$ python3 -q
>>> import numpy as np
>>> import numpy.linalg as la
>>> np.set_printoptions(suppress=True, linewidth=120)
>>> tidy = lambda a: np.round(a, 1) + 0
>>> X = np.array([[0, 0, 0, 0, 0, 1],
...     [0, 0, 0, 1, 0, 0],
...     [0, 0, 0, 0, 1, 0],
...     [0, 0, 1, 0, 0, 0],
...     [1, 0, 0, 0, 0, 0],
...     [0, 1, 0, 0, 0, 0]])
>>> x = np.array([1, 0, 2, 1, 0, 0])
>>> y = X @ x
>>> print(y)
[0 1 0 2 1 0]
>>> print(tidy(la.solve(X, y + X[:, 2])))
[1. 0. 3. 1. 0. 0.]
>>> print(tidy(la.solve(X, X[:, 0])))
[1. 0. 0. 0. 0. 0.]
>>> x = np.array([-1, 0, 2, 1, 0, 1])
>>> print(X.T @ (X @ x))
[-1  0  2  1  0  1]
>>> print(6 - la.matrix_rank(X - np.eye(6), tol=1e-8))
1
>>> print(tidy(la.det(X)))
-1.0
>>> T = np.stack([X, 2 * X, X[::-1]])
>>> print(np.einsum("bij,cij->bc", T, T))
[[ 6 12  0]
 [12 24  0]
 [ 0  0  6]]
>>> print((T @ X.T).shape)
(3, 6, 6)
>>> print(X @ np.ones(6))
[1. 1. 1. 1. 1. 1.]
>>> print(la.matrix_power(X, 100))
[[0 0 1 0 0 0]
 [1 0 0 0 0 0]
 [0 1 0 0 0 0]
 [0 0 0 0 0 1]
 [0 0 0 1 0 0]
 [0 0 0 0 1 0]]
>>> pr = np.eye(6)[5]
>>> for _ in range(5):
...     pr = pr @ X
...     print(pr.round(1))
... 
[0. 1. 0. 0. 0. 0.]
[0. 0. 0. 1. 0. 0.]
[0. 0. 1. 0. 0. 0.]
[0. 0. 0. 0. 1. 0.]
[1. 0. 0. 0. 0. 0.]
>>> W0 = np.load("a.npy")
>>> print(W0)
[[-38  -1  -1  -1  -1   3   3   1   2   3  -3   3   1   0]
 [ -2 -27   2   2  -2  -3   2   0   0  -3   2   3  -2  -2]
 [ -1   1   9  -3   1  -3   3  -3  -3   3   1   3   3   0]
 [  2   1   1  43   3  -1  -2   3   1  -3  -3  -3   0  -2]
 [  1  -3  -1   3 -28   2  -3   0   2  -2   0   2   1   0]
 [  0  -3  -1   2  -1 -17  -3   0   0   0   1   3  -1  -1]
 [  3  -3  -3   2   1   3 -12  -1   0  -3  -1   0  -2   1]
 [ -2  -2   1   0   2  -3   3   8   3   1   3  -1   3   0]
 [  2   3   1  -3  -3  -3   0   1  18   2   0   1  -2   2]
 [  0   3  -1  -1  -3  -2  -2  -2  -1  34  -2  -1   1  -2]
 [ -2   3  -3  -1  -2   0   3   1  -3   0 -23   0   0  -3]
 [ -1  -1   1  -1  -1   1   2   2   0  -1  -2 -43  -3   0]
 [ -2   0  -2  -3  -2   1   2   1  -1  -3   0  -3  -7  -2]
 [  2   2   0  -2  -3  -2  -1   2   2  -1   3  -2   2 -37]]
>>> x = np.array([-2, -3, 0, 3, 3, -2, -3, -3, 0, 0, 3, -1, -3, 3])
>>> y = W0 @ x
>>> b, lr = np.zeros(14), 1 / la.norm(W0, 2) ** 2
>>> for i in range(5):
...     b -= lr * W0.T @ (W0 @ b - y)
...     if i % 1 == 0: print(i, round(la.norm(W0 @ b - y), 1))
... 
0 121.0
1 84.5
2 66.1
3 55.0
4 47.8
>>> print(tidy(la.cond(W0)))
11.4
>>> x = np.array([0, 2, 2, 0, 2, 1, 3, 2, 3, 2, 0, 0, 1, 2])
>>> y = W0 @ x
>>> print(y)
[ 21 -63  22   2 -68 -39 -51  38  61  48  -8   4 -19 -71]
>>> print(tidy(la.solve(W0, y)))
[0. 2. 2. 0. 2. 1. 3. 2. 3. 2. 0. 0. 1. 2.]
>>> print(tidy(la.solve(W0, 3 * y)))
[0. 6. 6. 0. 6. 3. 9. 6. 9. 6. 0. 0. 3. 6.]
>>> print(tidy(la.solve(W0, W0[:, 9])))
[0. 0. 0. 0. 0. 0. 0. 0. 0. 1. 0. 0. 0. 0.]
>>> M = np.loadtxt("block4.csv", delimiter=",")
>>> print(M)
[[ 0.  1.  0.  2. -1.  2. -2.  2.  2.]
 [-1. -1. -1.  1.  0.  2.  2.  2.  0.]
 [ 2.  2. -1. -2. -2.  1. -1.  1.  0.]
 [ 2.  0.  1. -1. -1.  0. -1.  2. -1.]
 [-1.  1.  1.  0.  1. -2.  2.  2.  1.]
 [ 1.  1.  0. -2. -1. -1. -1.  0. -1.]
 [-2.  0.  0.  2.  0. -2.  0.  1.  0.]
 [ 0. -1.  1.  1. -1. -2.  2. -1.  0.]
 [-1.  2.  1.  2.  0.  0. -2.  1. -2.]
 [ 1. -1.  1. -2.  2. -2. -2.  1.  1.]
 [ 1.  0.  1.  0.  1. -1.  1.  0.  2.]
 [-2. -2.  2. -1. -1.  1.  2. -2. -1.]
 [ 0. -2. -2.  0. -1.  1. -1. -1.  0.]
 [ 2.  3.  2.  0. -1. -2. -6. -2.  2.]]
>>> A2 = np.c_[M[:, :5] @ np.array([[0, 1, 2, 2, 0],
...     [3, 2, 2, 2, 0],
...     [3, 2, 1, 0, 2],
...     [1, 0, 1, 1, 0],
...     [2, 1, 2, 2, 0]]), np.array([-5, 3, 2, 4, 0, -3, -5, -4, -2, -3, -4, 0, -1, 4])]
>>> print(A2)
[[  3.   1.   2.   2.   0.  -5.]
 [ -5.  -5.  -4.  -3.  -2.   3.]
 [ -3.   2.   1.   2.  -2.   2.]
 [  0.   3.   2.   1.   2.   4.]
 [  8.   4.   3.   2.   2.   0.]
 [ -1.   2.   0.   0.   0.  -3.]
 [  2.  -2.  -2.  -2.   0.  -5.]
 [ -1.  -1.  -2.  -3.   2.  -4.]
 [ 11.   5.   5.   4.   2.  -2.]
 [  2.   3.   3.   2.   2.  -3.]
 [  5.   4.   5.   4.   2.  -4.]
 [ -3.  -3.  -9. -11.   4.   0.]
 [-14.  -9.  -8.  -6.  -4.  -1.]
 [ 13.  11.  10.   8.   4.   4.]]
>>> print(tidy(la.norm(la.qr(M)[0].T @ A2, axis=0) ** 2 / ((A2 ** 2).sum(axis=0) + 1e-12)))
[1.  1.  1.  1.  1.  0.3]
>>> print(la.matrix_rank(A2))
5
>>> print(tidy(la.norm(A2 - M @ la.lstsq(M, A2)[0], axis=0)))
[0.  0.  0.  0.  0.  9.9]
>>> print(tidy(la.lstsq(M, A2[:, 0])[0]))
[0. 3. 3. 1. 2. 0. 0. 0. 0.]
>>> A2 = M / np.sqrt((M ** 2).mean(axis=1, keepdims=True))
>>> print(la.matrix_rank(A2) == la.matrix_rank(M))
True
>>> print(la.matrix_rank(M - M.mean(axis=1, keepdims=True)))
8
>>> rng = np.random.default_rng(80)
>>> mat = np.array([[1, 2, 1, 1, 0, 0, 1, 0, 1, 2, 1, 2, 1, 1, 0],
...     [0, 0, 1, 0, 1, 0, 2, 0, 1, 2, 1, 2, 1, 2, 2],
...     [2, 1, 1, 2, 2, 2, 0, 0, 1, 2, 2, 0, 1, 2, 1],
...     [1, 0, 0, 0, 2, 0, 2, 2, 0, 0, 2, 2, 2, 0, 2],
...     [2, 2, 0, 2, 0, 2, 1, 1, 0, 2, 2, 2, 2, 0, 0],
...     [1, 1, 2, 1, 0, 0, 1, 2, 0, 0, 1, 0, 2, 1, 2],
...     [0, 2, 2, 2, 0, 1, 2, 1, 0, 1, 0, 0, 0, 1, 2],
...     [2, 0, 0, 0, 0, 0, 1, 2, 0, 2, 1, 1, 1, 0, 0],
...     [0, 0, 2, 0, 1, 2, 2, 2, 0, 0, 1, 1, 1, 2, 2],
...     [0, 0, 2, 1, 2, 0, 0, 0, 2, 2, 0, 1, 2, 1, 1]]) * (rng.random((10, 15)) < 0.3)
>>> print(mat)
[[0 2 1 0 0 0 0 0 0 2 0 0 0 1 0]
 [0 0 0 0 0 0 0 0 1 2 0 0 0 0 2]
 [0 0 0 0 0 2 0 0 0 0 2 0 0 0 0]
 [0 0 0 0 0 0 0 2 0 0 0 2 0 0 0]
 [0 0 0 2 0 2 0 0 0 0 0 2 2 0 0]
 [1 0 2 1 0 0 0 2 0 0 0 0 2 0 2]
 [0 0 2 0 0 0 0 0 0 1 0 0 0 0 2]
 [2 0 0 0 0 0 1 0 0 0 0 1 0 0 0]
 [0 0 0 0 0 0 0 0 0 0 0 0 0 2 2]
 [0 0 2 0 0 0 0 0 0 2 0 1 0 0 0]]
>>> A2 = mat / la.norm(mat, axis=1)
Traceback (most recent call last):
  File "<python-input-48>", line 1, in <module>
    A2 = mat / la.norm(mat, axis=1)
         ~~~~^~~~~~~~~~~~~~~~~~~~~~
ValueError: operands could not be broadcast together with shapes (10,15) (10,) 
>>> A2 = mat / la.norm(mat, axis=1, keepdims=True)
>>> G = A2 @ A2.T
>>> print(tidy(G))
[[1.  0.4 0.  0.  0.  0.1 0.4 0.  0.2 0.6]
 [0.4 1.  0.  0.  0.  0.3 0.7 0.  0.5 0.4]
 [0.  0.  1.  0.  0.4 0.  0.  0.  0.  0. ]
 [0.  0.  0.  1.  0.4 0.3 0.  0.3 0.  0.2]
 [0.  0.  0.4 0.4 1.  0.4 0.  0.2 0.  0.2]
 [0.1 0.3 0.  0.3 0.4 1.  0.6 0.2 0.3 0.3]
 [0.4 0.7 0.  0.  0.  0.6 1.  0.  0.5 0.7]
 [0.  0.  0.  0.3 0.2 0.2 0.  1.  0.  0.1]
 [0.2 0.5 0.  0.  0.  0.3 0.5 0.  1.  0. ]
 [0.6 0.4 0.  0.2 0.2 0.3 0.7 0.1 0.  1. ]]
>>> print(tidy(la.norm(A2, axis=1)))
[1. 1. 1. 1. 1. 1. 1. 1. 1. 1.]
>>> print((G - 2 * np.eye(10)).round(6).argmax(axis=1))
[9 6 4 4 2 6 1 3 1 6]
>>> print(tidy(G[0]))
[1.  0.4 0.  0.  0.  0.1 0.4 0.  0.2 0.6]
>>> A2 = np.array([[-4, 1, 7],
...     [5, -9, -6],
...     [3, -7, 2],
...     [8, 4, -6],
...     [-4, 1, 0],
...     [-2, -7, 3],
...     [-7, 0, -7],
...     [-3, 8, -4],
...     [5, 9, 2],
...     [-7, -7, -4],
...     [-9, 0, -3],
...     [0, -6, 0],
...     [9, -6, 7],
...     [-5, 9, -4],
...     [8, -4, 3]])
>>> A2 @ mat
Traceback (most recent call last):
  File "<python-input-56>", line 1, in <module>
    A2 @ mat
    ~~~^~~~~
ValueError: matmul: Input operand 1 has a mismatch in its core dimension 0, with gufunc signature (n?,k),(k,m?)->(n?,m?) (size 10 is different from 3)
>>> print(la.matrix_rank(np.vstack([mat, A2.T])))
13
>>> print(np.einsum("ik,kj->ji", mat, A2))
[[ -6   7 -22  -6  30  38  15 -15   6  -8]
 [-30 -13 -14   4 -30 -13 -29  -4  10 -34]
 [-22   0   0  -8   8  17   6   7  -2  -4]]
>>> print(mat @ A2)
[[ -6 -30 -22]
 [  7 -13   0]
 [-22 -14   0]
 [ -6   4  -8]
 [ 30 -30   8]
 [ 38 -13  17]
 [ 15 -29   6]
 [-15  -4   7]
 [  6  10  -2]
 [ -8 -34  -4]]
>>> print(np.vstack([mat, A2.T]).shape)
(13, 15)
>>> print(np.einsum("ik,kj->ij", mat, A2))
[[ -6 -30 -22]
 [  7 -13   0]
 [-22 -14   0]
 [ -6   4  -8]
 [ 30 -30   8]
 [ 38 -13  17]
 [ 15 -29   6]
 [-15  -4   7]
 [  6  10  -2]
 [ -8 -34  -4]]
